>>> import numpy as np
>>> import numpy.linalg as la
>>> np.set_printoptions(suppress=True, linewidth=200)
>>> def rd(a):
...     return np.round(a, 2) + 0
... 
>>> K = np.load("block0.npy")
>>> print(K)
[[ 2  0  2  0  2  0  0 -2  0  0  0  0  0]
 [ 0 -2  0 -2  0  0 -2  0 -1  2  1  2 -2]
 [ 1  0 -2  0 -2 -2  0  0  0  0  0  0  0]
 [ 0  2  0  1  0  0  1  0  0  0 -1 -1  1]
 [ 2  0  1  0 -1  2  0  0  0  0  0  0  0]
 [-1  0 -1  0 -2 -2  0  0  0  0  0  0  0]
 [ 0  1  0  2  0  0  0  0  2  2  0  2 -2]
 [ 0  0  1  0  1  2  0 -1  0  0  0  0  0]
 [ 0  1  0 -2  0  0  0  0  1  1 -1  0  0]
 [ 0  2  0 -2  0  0 -1  0  1 -1 -2  1  1]
 [ 0  1  0 -1  0  0  0  0  2 -1 -2  2  2]
 [ 0 -2  0 -1  0  0  2  0  2  0  2  2  0]
 [ 0  2  0 -1  0  0 -2  0 -1 -2  0  0 -2]]
>>> # 2 blocks once reordered
>>> print(rd(np.abs(la.eigvals(K)).max()))
4.22
>>> print(rd(la.det(K)))
22176.0
>>> la.determinant(K)
Traceback (most recent call last):
  File "<python-input-9>", line 1, in <module>
    la.determinant(K)
    ^^^^^^^^^^^^^^
AttributeError: module 'numpy.linalg' has no attribute 'determinant'
>>> C = np.array([[-1, -1, 1, 2], [-1, 1, -2, 1], [2, -2, 2, 0], [2, -1, -1, 0]])
>>> rng = np.random.default_rng(9709)
>>> E = (rng.random((15, 4)) < 0.25) @ C
>>> print(E)
[[ 1 -1  0  1]
 [ 1 -2  0  2]
 [-1 -1  1  2]
 [ 1  0 -3  1]
 [ 0  0  0  0]
 [-1  1 -2  1]
 [ 2 -1 -1  0]
 [ 2 -1 -1  0]
 [ 0  0  0  0]
 [ 0  0  0  0]
 [ 0  0  0  0]
 [ 0  0  0  0]
 [ 2 -1 -1  0]
 [ 0  0  0  0]
 [ 0 -1 -2  3]]
>>> # row 7 repeats row 6
>>> Xs = E - E.mean(axis=1)
Traceback (most recent call last):
  File "<python-input-15>", line 1, in <module>
    Xs = E - E.mean(axis=1)
         ~~^~~~~~~~~~~~~~~~
ValueError: operands could not be broadcast together with shapes (15,4) (15,) 
>>> Xs = E - E.mean(axis=0)
>>> U, s, Vh = la.svd(Xs, full_matrices=False)
>>> print(la.matrix_rank(Xs))
4
>>> print(np.searchsorted(np.cumsum(s ** 2) / (s ** 2).sum(), 0.9) + 1)
3
>>> print((np.sign(U[:, 0]) == np.sign(U[0, 0])).astype(int))
[1 1 0 1 0 0 1 1 0 0 0 0 1 0 1]
>>> print(np.abs(U[:, 0]).argmax())
3
>>> print(rd(np.abs(Vh[-1])))
[0.49 0.7  0.3  0.43]
>>> C = E[[3, 10]].astype(float)
>>> for _ in range(7):
...     lab = la.norm(E[:, None] - C, axis=-1).argmin(axis=1)
...     C = np.array([E[lab == j].mean(axis=0) for j in range(2)])
... 
>>> print(lab)
[1 1 1 0 1 0 1 1 1 1 1 1 1 1 0]
>>> print(rd(C[1] - C[0]))
[ 0.58 -0.58  2.17 -1.25]
>>> Xs = E - E.mean(axis=0)
>>> evecs = la.svd(Xs)[2][:3]
>>> out = Xs - Xs @ evecs.T @ evecs
>>> print(rd(np.cov(Xs @ evecs.T, rowvar=False)))
[[1.36 0.   0.  ]
 [0.   1.21 0.  ]
 [0.   0.   1.02]]
>>> print(rd((Xs @ evecs.T).std(axis=0)))
[1.13 1.06 0.98]
>>> print(rd(out.std(axis=0)))
[0.03 0.04 0.02 0.03]
>>> lab = E[:, 0] > np.median(E[:, 0])
>>> f = E[lab].mean(axis=0) - E[~lab].mean(axis=0)
>>> print(rd((((E - E.mean(axis=0)) @ f > 0) == lab).mean()))
0.93
>>> x0 = np.array([3, 1, 1, 1])
>>> y = E @ x0
>>> print(rd(la.pinv(E) @ E))
[[1. 0. 0. 0.]
 [0. 1. 0. 0.]
 [0. 0. 1. 0.]
 [0. 0. 0. 1.]]
>>> print(y)
[ 3  3 -1  1  0 -3  4  4  0  0  0  0  4  0  0]
>>> print(rd(la.solve(E.T @ E, E.T @ y)))
[3. 1. 1. 1.]
>>> y = y + 0.02 * rng.normal(size=15)
>>> print(rd(y))
[ 3.01  2.98 -0.99  0.96  0.01 -2.97  4.04  3.99  0.02 -0.01 -0.02  0.    3.95 -0.01 -0.01]
>>> coef, *_ = la.lstsq(E, y)
>>> print(rd(E.T @ (y - E @ coef)))
[0. 0. 0. 0.]
>>> X = np.load("case8.npy")
>>> print(X)
[[-2  0  1 -1  3  1  3 -1]
 [-4 -2 -1 -3  1 -1  1 -3]
 [-2  0  1 -1  3  1  3 -1]
 [-4 -2 -1 -3  1 -1  1 -3]
 [-5 -3 -2 -4  0 -2  0 -4]
 [-5 -3 -2 -4  0 -2  0 -4]
 [-1  1  2  0  4  2  4  0]
 [-5 -3 -2 -4  0 -2  0 -4]
 [-2  0  1 -1  3  1  3 -1]
 [-1  1  2  0  4  2  4  0]
 [-4 -2 -1 -3  1 -1  1 -3]
 [-3 -1  0 -2  2  0  2 -2]
 [-3 -1  0 -2  2  0  2 -2]]
>>> # rows 0 and 2 are equal
>>> x0 = np.array([7, 1, -3, 4])
>>> h1 = np.maximum(E @ x0, 0)
>>> print(np.maximum(E @ (3 * x0), 0))
[30 39  0 60  0 12 48 48  0  0  0  0 48  0 51]
>>> print(E * (h1 > 1e-9)[:, None])
[[ 1 -1  0  1]
 [ 1 -2  0  2]
 [ 0  0  0  0]
 [ 1  0 -3  1]
 [ 0  0  0  0]
 [-1  1 -2  1]
 [ 2 -1 -1  0]
 [ 2 -1 -1  0]
 [ 0  0  0  0]
 [ 0  0  0  0]
 [ 0  0  0  0]
 [ 0  0  0  0]
 [ 2 -1 -1  0]
 [ 0  0  0  0]
 [ 0 -1 -2  3]]
>>> blk = np.stack([X, -3 * X, X[::-1]])
>>> print((blk @ X.T).shape)
(3, 13, 13)
>>> print(la.matrix_rank(blk))
[2 2 2]
>>> print([round(float(x), 2) for x in la.svd(X, compute_uv=False)[:3]])
[20.07, 12.62, 0.0]
>>> print(rd(la.norm(X, 2) / la.norm(X)))
0.85
>>> print(la.matrix_rank(X, rtol=0.1))
2
>>> U, s, Vh = la.svd(X)
>>> print(np.argmax(s[:-1] / (s[1:] + 1e-6)) + 1)
2
>>> print(rd(s))
[20.07 12.62  0.    0.    0.    0.    0.    0.  ]
>>> out = U[:, :2] @ np.diag(s[:2]) @ Vh[:2]
>>> print(rd(out))
[[-2.  0.  1. -1.  3.  1.  3. -1.]
 [-4. -2. -1. -3.  1. -1.  1. -3.]
 [-2.  0.  1. -1.  3.  1.  3. -1.]
 [-4. -2. -1. -3.  1. -1.  1. -3.]
 [-5. -3. -2. -4.  0. -2.  0. -4.]
 [-5. -3. -2. -4.  0. -2.  0. -4.]
 [-1.  1.  2.  0.  4.  2.  4.  0.]
 [-5. -3. -2. -4.  0. -2.  0. -4.]
 [-2.  0.  1. -1.  3.  1.  3. -1.]
 [-1.  1.  2.  0.  4.  2.  4.  0.]
 [-4. -2. -1. -3.  1. -1.  1. -3.]
 [-3. -1.  0. -2.  2.  0.  2. -2.]
 [-3. -1.  0. -2.  2.  0.  2. -2.]]
>>> print(rd(np.abs(X - out).max()))
0.0
>>> print(la.matrix_rank(X, rtol=0.05))
2
>>> print(rd(la.norm(X - out) / la.norm(X)))
0.0
>>> W0 = np.array([[-2.0, -3.0, 0.0, 0.0, -3.0, 0.0, -3.0, -3.0],
...     [-3.0, -2.0, 0.0, 0.0, -3.0, 0.0, -3.0, -3.0],
...     [0.0, 0.0, -2.0, -3.0, 0.0, -3.0, 0.0, 0.0],
...     [0.0, 0.0, -3.0, -2.0, 0.0, -3.0, 0.0, 0.0],
...     [-3.0, -3.0, 0.0, 0.0, -2.0, 0.0, -3.0, -3.0],
...     [0.0, 0.0, -3.0, -3.0, 0.0, -2.0, 0.0, 0.0],
...     [-3.0, -3.0, 0.0, 0.0, -3.0, 0.0, -2.0, -3.0],
...     [-3.0, -3.0, 0.0, 0.0, -3.0, 0.0, -3.0, -2.0]])
>>> print(W0)
[[-2. -3.  0.  0. -3.  0. -3. -3.]
 [-3. -2.  0.  0. -3.  0. -3. -3.]
 [ 0.  0. -2. -3.  0. -3.  0.  0.]
 [ 0.  0. -3. -2.  0. -3.  0.  0.]
 [-3. -3.  0.  0. -2.  0. -3. -3.]
 [ 0.  0. -3. -3.  0. -2.  0.  0.]
 [-3. -3.  0.  0. -3.  0. -2. -3.]
 [-3. -3.  0.  0. -3.  0. -3. -2.]]
>>> print((W0 != 0).astype(int))
[[1 1 0 0 1 0 1 1]
 [1 1 0 0 1 0 1 1]
 [0 0 1 1 0 1 0 0]
 [0 0 1 1 0 1 0 0]
 [1 1 0 0 1 0 1 1]
 [0 0 1 1 0 1 0 0]
 [1 1 0 0 1 0 1 1]
 [1 1 0 0 1 0 1 1]]
>>> print(rd(np.sort(la.eigvals(W0).real)))
[-14.  -8.   1.   1.   1.   1.   1.   1.]
>>> vals, evecs = la.eigh(W0)
>>> x0 = np.array([1, 0, 1, 1, -3, 2, -1, 3])
>>> print(x0 @ W0 @ x0)
-22.0
>>> print(rd(x0 @ W0 @ x0 / (x0 @ x0)), rd(vals[0]), rd(vals[-1]))
-0.85 -14.0 1.0
>>> print(rd(la.eigvalsh(W0[1:, 1:])))
[-11.  -8.   1.   1.   1.   1.   1.]
>>> print(rd(evecs * np.abs(vals) @ evecs.T))
[[3.6  2.6  0.   0.   2.6  0.   2.6  2.6 ]
 [2.6  3.6  0.   0.   2.6  0.   2.6  2.6 ]
 [0.   0.   3.33 2.33 0.   2.33 0.   0.  ]
 [0.   0.   2.33 3.33 0.   2.33 0.   0.  ]
 [2.6  2.6  0.   0.   3.6  0.   2.6  2.6 ]
 [0.   0.   2.33 2.33 0.   3.33 0.   0.  ]
 [2.6  2.6  0.   0.   2.6  0.   3.6  2.6 ]
 [2.6  2.6  0.   0.   2.6  0.   2.6  3.6 ]]
>>> out = la.invert(W0)
Traceback (most recent call last):
  File "<python-input-76>", line 1, in <module>
    out = la.invert(W0)
          ^^^^^^^^^
AttributeError: module 'numpy.linalg' has no attribute 'invert'
>>> out = la.inv(W0)
>>> print(rd(W0 @ out))
[[1. 0. 0. 0. 0. 0. 0. 0.]
 [0. 1. 0. 0. 0. 0. 0. 0.]
 [0. 0. 1. 0. 0. 0. 0. 0.]
 [0. 0. 0. 1. 0. 0. 0. 0.]
 [0. 0. 0. 0. 1. 0. 0. 0.]
 [0. 0. 0. 0. 0. 1. 0. 0.]
 [0. 0. 0. 0. 0. 0. 1. 0.]
 [0. 0. 0. 0. 0. 0. 0. 1.]]
>>> print(rd(la.slogdet(W0)[0]))
1.0
>>> print(rd(la.cond(W0)))
14.0
>>> print((np.abs(out) > 1e-9).astype(int))
[[1 1 0 0 1 0 1 1]
 [1 1 0 0 1 0 1 1]
 [0 0 1 1 0 1 0 0]
 [0 0 1 1 0 1 0 0]
 [1 1 0 0 1 0 1 1]
 [0 0 1 1 0 1 0 0]
 [1 1 0 0 1 0 1 1]
 [1 1 0 0 1 0 1 1]]
>>> print(rd(la.det(W0) * out))
[[ 88. -24.   0.   0. -24.   0. -24. -24.]
 [-24.  88.   0.   0. -24.   0. -24. -24.]
 [  0.   0.  70. -42.   0. -42.   0.   0.]
 [  0.   0. -42.  70.   0. -42.   0.   0.]
 [-24. -24.   0.   0.  88.   0. -24. -24.]
 [  0.   0. -42. -42.   0.  70.   0.   0.]
 [-24. -24.   0.   0. -24.   0.  88. -24.]
 [-24. -24.   0.   0. -24.   0. -24.  88.]]
>>> data = np.loadtxt("test6.csv", delimiter=",")
>>> print(data)
[[ 0.  0.  0.  0.  0.  0.]
 [ 0.  0.  0.  0.  0.  0.]
 [13.  7.  1.  0.  7.  2.]
 [ 9.  4.  1.  0.  4.  1.]
 [ 5.  0.  7.  1.  1.  3.]
 [ 0.  0.  0.  0.  0.  0.]
 [ 1.  0.  0.  0.  0.  0.]
 [ 0.  0.  0.  0.  0.  0.]
 [ 5.  3.  0.  0.  0.  0.]
 [ 3.  0.  3.  0.  1.  0.]
 [ 0.  0.  0.  0.  0.  0.]
 [ 0.  0.  0.  0.  0.  0.]
 [ 5.  0.  7.  0.  0.  5.]
 [13.  6.  5.  0.  6.  5.]
 [ 3.  0.  0.  0.  3.  0.]
 [ 0.  0.  0.  0.  0.  0.]
 [ 1.  0.  0.  0.  0.  0.]
 [17.  9.  3.  0. 10.  4.]
 [ 7.  1.  0.  0.  5.  0.]
 [ 0.  0.  5.  0.  0.  1.]
 [13.  4.  5.  2.  8.  3.]
 [ 0.  0.  0.  0.  0.  0.]
 [ 3.  1.  1.  0.  0.  1.]
 [ 9.  2.  7.  1.  3.  5.]
 [ 5.  0.  1.  0.  2.  0.]
 [ 0.  0.  7.  0.  0.  3.]
 [ 0.  0.  1.  0.  0.  0.]
 [ 0.  0.  0.  0.  0.  0.]
 [ 0.  0.  0.  0.  0.  0.]
 [ 5.  0.  5.  0.  2.  1.]
 [ 0.  0.  5.  0.  0.  0.]
 [ 5.  1.  0.  0.  3.  0.]
 [11.  5.  3.  0.  5.  3.]
 [11.  4.  1.  0.  7.  0.]
 [ 5.  3.  0.  0.  0.  0.]
 [ 7.  3.  0.  0.  5.  0.]
 [ 0.  0.  0.  0.  0.  0.]
 [ 0.  0.  0.  0.  0.  0.]
 [ 0.  0.  0.  0.  0.  0.]]
>>> Xs = (data - data.mean(axis=0)) / data.std(axis=0)
>>> print(rd(Xs.std(axis=0)))
[1. 1. 1. 1. 1. 1.]
>>> coef = la.lstsq(np.delete(Xs, 0, axis=1), Xs[:, 0])[0]
>>> print(rd(1 - np.var(Xs[:, 0] - np.delete(Xs, 0, axis=1) @ coef)))
0.95
>>> print(rd(coef))
[0.39 0.05 0.05 0.51 0.13]
>>> M = np.load("sample19.npy")
>>> print(M)
[[-1.2  -0.2   0.7   0.2  -1.1 ]
 [-0.4   0.4  -0.3   0.9   0.4 ]
 [ 0.2   1.   -1.1   0.3  -0.9 ]
 [-1.98  0.76 -0.46 -0.93  0.05]
 [ 0.6  -0.6  -2.1   0.4  -0.3 ]
 [-2.    0.8   0.3  -0.6   0.6 ]
 [-1.1   0.5  -0.2   0.2  -0.2 ]
 [-1.6  -0.3   1.3  -0.2   0.7 ]]
>>> ang = np.radians(36)
>>> R = np.eye(5)
>>> R[1, 1] = R[3, 3] = np.cos(ang)
>>> R[1, 3], R[3, 1] = -np.sin(ang), np.sin(ang)
>>> print(rd(R))
[[ 1.    0.    0.    0.    0.  ]
 [ 0.    0.81  0.   -0.59  0.  ]
 [ 0.    0.    1.    0.    0.  ]
 [ 0.    0.59  0.    0.81  0.  ]
 [ 0.    0.    0.    0.    1.  ]]
>>> out = M @ R.T
>>> print(rd(out))
[[-1.2  -0.28  0.7   0.04 -1.1 ]
 [-0.4  -0.21 -0.3   0.96  0.4 ]
 [ 0.2   0.63 -1.1   0.83 -0.9 ]
 [-1.98  1.16 -0.46 -0.31  0.05]
 [ 0.6  -0.72 -2.1  -0.03 -0.3 ]
 [-2.    1.    0.3  -0.02  0.6 ]
 [-1.1   0.29 -0.2   0.46 -0.2 ]
 [-1.6  -0.13  1.3  -0.34  0.7 ]]
>>> print(rd(la.svd(M, compute_uv=False)), rd(la.svd(out, compute_uv=False)))
[4.14 2.74 1.63 1.3  1.24] [4.14 2.74 1.63 1.3  1.24]
>>> print(rd(la.det(R)), rd(np.trace(R)))
1.0 4.62
>>> print(rd(np.abs(out - M).max(axis=0)))
[0.   0.61 0.   0.62 0.  ]
